% ipython --no-banner

In [1]: import numpy as np

In [2]: np.set_printoptions(precision=2, suppress=True, linewidth=140)

In [3]: mat = np.load("mat.npy")

In [4]: mat
Out[4]: 
array([[ 2,  6, -1,  0,  1, -2],
       [-1, -3,  2, -2,  0,  1],
       [ 2,  6,  2,  2, -1,  1],
       [-1, -3,  0, -1, -1,  1],
       [ 1,  3,  0,  1,  0, -2]])

In [5]: t3 = np.stack([mat, 2 * mat, mat[::-1]])

In [6]: np.linalg.norm(t3, axis=(1, 2))
Out[6]: array([11.96, 23.92, 11.96])

In [7]: np.linalg.matrix_rank(t3)
Out[7]: array([5, 5, 5])

In [8]: (t3 @ mat.T).shape
Out[8]: (3, 5, 5)

In [9]: t3.shape
Out[9]: (3, 5, 6)

In [10]: t3.sum(axis=0)
Out[10]: 
array([[  7,  21,  -3,   1,   3,  -8],
       [ -4, -12,   6,  -7,  -1,   4],
       [  8,  24,   8,   8,  -4,   4],
       [ -4, -12,   2,  -5,  -3,   4],
       [  5,  15,  -1,   3,   1,  -8]])

In [11]: feats = np.load("layer7.npy")

In [12]: print(feats)
[[ 1.02  0.99 -0.35  2.39  1.29]
 [ 0.    0.15 -0.3  -0.5  -0.92]
 [-1.   -1.54  2.25 -1.94 -0.43]
 [ 0.22 -0.02 -0.44  1.22  0.24]
 [-0.21 -0.49  0.34 -0.77 -0.72]
 [ 0.65 -0.48 -0.44  0.74  2.35]]

In [13]: other = np.c_[feats[:, :3] @ np.array([[4, 6, -4], [6, 0, 8], [6, -7, -8]]), np.array([3, 5, 4, 9, 7, 7])]

In [14]: other
Out[14]: 
array([[  7.92,   8.57,   6.64,   3.  ],
       [ -0.9 ,   2.1 ,   3.6 ,   5.  ],
       [  0.26, -21.75, -26.32,   4.  ],
       [ -1.88,   4.4 ,   2.48,   9.  ],
       [ -1.74,  -3.64,  -5.8 ,   7.  ],
       [ -2.92,   6.98,  -2.92,   7.  ]])

In [15]: np.linalg.matrix_rank(other)
Out[15]: np.int64(4)

In [16]: np.round(np.linalg.norm(other - feats @ np.linalg.lstsq(feats, other)[0], axis=0), 2) + 0
Out[16]: array([0.  , 0.  , 0.  , 2.32])

In [17]: print(np.round(np.linalg.lstsq(feats, other[:, 0])[0], 2) + 0)
[4. 6. 6. 0. 0.]
